$ ipython --no-banner

In [1]: import numpy as np

In [2]: import numpy.linalg as la

In [3]: np.set_printoptions(suppress=True, linewidth=140)

In [4]: A = np.loadtxt("sample7.csv", delimiter=",")

In [5]: A.round(2)
Out[5]: 
array([[ 0.96, -0.19,  0.04, -0.19],
       [-0.19,  0.04,  0.19, -0.96],
       [ 0.04,  0.19,  0.96,  0.19],
       [-0.19, -0.96,  0.19,  0.04]])

In [6]: # keeps lengths

In [7]: vec = np.array([0, 2, -1, -1])

In [8]: y = A @ vec

In [9]: y.round(2)
Out[9]: array([-0.23,  0.85, -0.77, -2.15])

In [10]: np.round(la.solve(A.T, A[1]), 2)
Out[10]: array([ 0.,  1.,  0., -0.])

In [11]: np.round(la.solve(A, 5 * y), 2) + 0
Out[11]: array([ 0., 10., -5., -5.])

In [12]: np.round(la.solve(A, y), 2)
Out[12]: array([ 0.,  2., -1., -1.])

In [13]: vals, V = la.eig(A)

In [14]: np.round(np.sort(la.eigvals(A.T)), 2)
Out[14]: array([-1.,  1.,  1.,  1.])

In [15]: np.round(np.sort(la.eigvals(A @ A)), 2)
Out[15]: array([1., 1., 1., 1.])

In [16]: vals.round(2)
Out[16]: array([ 1., -1.,  1.,  1.])

In [17]: round(np.prod(vals), 2)
Out[17]: np.float64(-1.0)

In [18]: E = np.loadtxt("run13.csv", delimiter=",")

In [19]: E
Out[19]: 
array([[16., 12., 12., 16.],
       [12.,  9.,  9., 12.],
       [12.,  9.,  9., 12.],
       [16., 12., 12., 16.]])

In [20]: # rank 1

In [21]: np.allclose(E[:-1].T @ la.lstsq(E[:-1].T, E[-1])[0], E[-1])
Out[21]: True

In [22]: la.lstsq(E[:-1].T, E[-1])[2]
Out[22]: np.int32(1)

In [23]: round(float(np.trace(la.pinv(E) @ E)), 2)
Out[23]: 1.0

In [24]: np.unique(E.round(6), axis=0).shape
Out[24]: (2, 4)

In [25]: vals, V = la.eigvalsh(E)
---------------------------------------------------------------------------
ValueError                                Traceback (most recent call last)
Cell In[25], line 1
----> 1 vals, V = la.eigvalsh(E)

ValueError: too many values to unpack (expected 2)

In [26]: vals, V = la.eigh(E)

In [27]: print(round(float(vals.sum()), 2), np.trace(E))
50.0 50.0

In [28]: vals.round(2) + 0
Out[28]: array([ 0.,  0.,  0., 50.])

In [29]: np.abs(V[:, -1]).round(6).argmax()
Out[29]: np.int64(0)

In [30]: np.round(V @ np.diag(vals) @ V.T, 2)
Out[30]: 
array([[16., 12., 12., 16.],
       [12.,  9.,  9., 12.],
       [12.,  9.,  9., 12.],
       [16., 12., 12., 16.]])

In [31]: print(np.round(la.eigvalsh(E @ E), 2) + 0)
[   0.    0.    0. 2500.]

In [32]: np.round(np.abs(V[:, -1]), 2)
Out[32]: array([0.57, 0.42, 0.42, 0.57])

In [33]: np.round(la.eigvalsh(E + 3 * np.eye(4)), 2)
Out[33]: array([ 3.,  3.,  3., 53.])

In [34]: print(np.round(V.T @ V, 2) + 0)
[[1. 0. 0. 0.]
 [0. 1. 0. 0.]
 [0. 0. 1. 0.]
 [0. 0. 0. 1.]]
